$ ipython --no-banner

In [1]: import numpy as np

In [2]: np.set_printoptions(precision=2, suppress=True, linewidth=120, floatmode="fixed")

In [3]: rd = lambda a: np.round(a, 2) + 0

In [4]: W0 = np.load("layer2.npy")

In [5]: W0
Out[5]: 
array([[3, 0, 0, 0, 0, 0, 0, 0, 0, 0, 0, 0, 0, 0],
       [0, 0, 0, 0, 0, 0, 0, 0, 0, 0, 0, 0, 0, 0],
       [0, 0, 0, 0, 0, 0, 0, 0, 0, 0, 0, 0, 0, 0],
       [0, 0, 0, 3, 0, 0, 0, 0, 0, 0, 0, 0, 0, 0],
       [0, 0, 0, 0, 3, 0, 0, 0, 0, 0, 0, 0, 0, 0],
       [0, 0, 0, 0, 0, 1, 0, 0, 0, 0, 0, 0, 0, 0],
       [0, 0, 0, 0, 0, 0, 3, 0, 0, 0, 0, 0, 0, 0],
       [0, 0, 0, 0, 0, 0, 0, 0, 0, 0, 0, 0, 0, 0],
       [0, 0, 0, 0, 0, 0, 0, 0, 1, 0, 0, 0, 0, 0],
       [0, 0, 0, 0, 0, 0, 0, 0, 0, 2, 0, 0, 0, 0],
       [0, 0, 0, 0, 0, 0, 0, 0, 0, 0, 3, 0, 0, 0],
       [0, 0, 0, 0, 0, 0, 0, 0, 0, 0, 0, 2, 0, 0],
       [0, 0, 0, 0, 0, 0, 0, 0, 0, 0, 0, 0, 0, 0],
       [0, 0, 0, 0, 0, 0, 0, 0, 0, 0, 0, 0, 0, 3]])

In [6]: # equal to its transpose

In [7]: U, sig, Vh = np.linalg.svd(W0)

In [8]: np.argmax(sig[:-1] / (sig[1:] + 1e-6)) + 1
Out[8]: np.int64(10)

In [9]: sig
Out[9]: array([3.00, 3.00, 3.00, 3.00, 3.00, 3.00, 2.00, 2.00, 1.00, 1.00, 0.00, 0.00, 0.00, 0.00])

In [10]: B = U[:, :10] @ np.diag(sig[:10]) @ Vh[:10]

In [11]: np.linalg.matrix_rank(B)
Out[11]: np.int64(10)

In [12]: rd(np.linalg.norm(W0 - B) / np.linalg.norm(W0))
Out[12]: np.float64(0.0)

In [13]: np.abs(W0 - B).max()
Out[13]: np.float64(0.0)
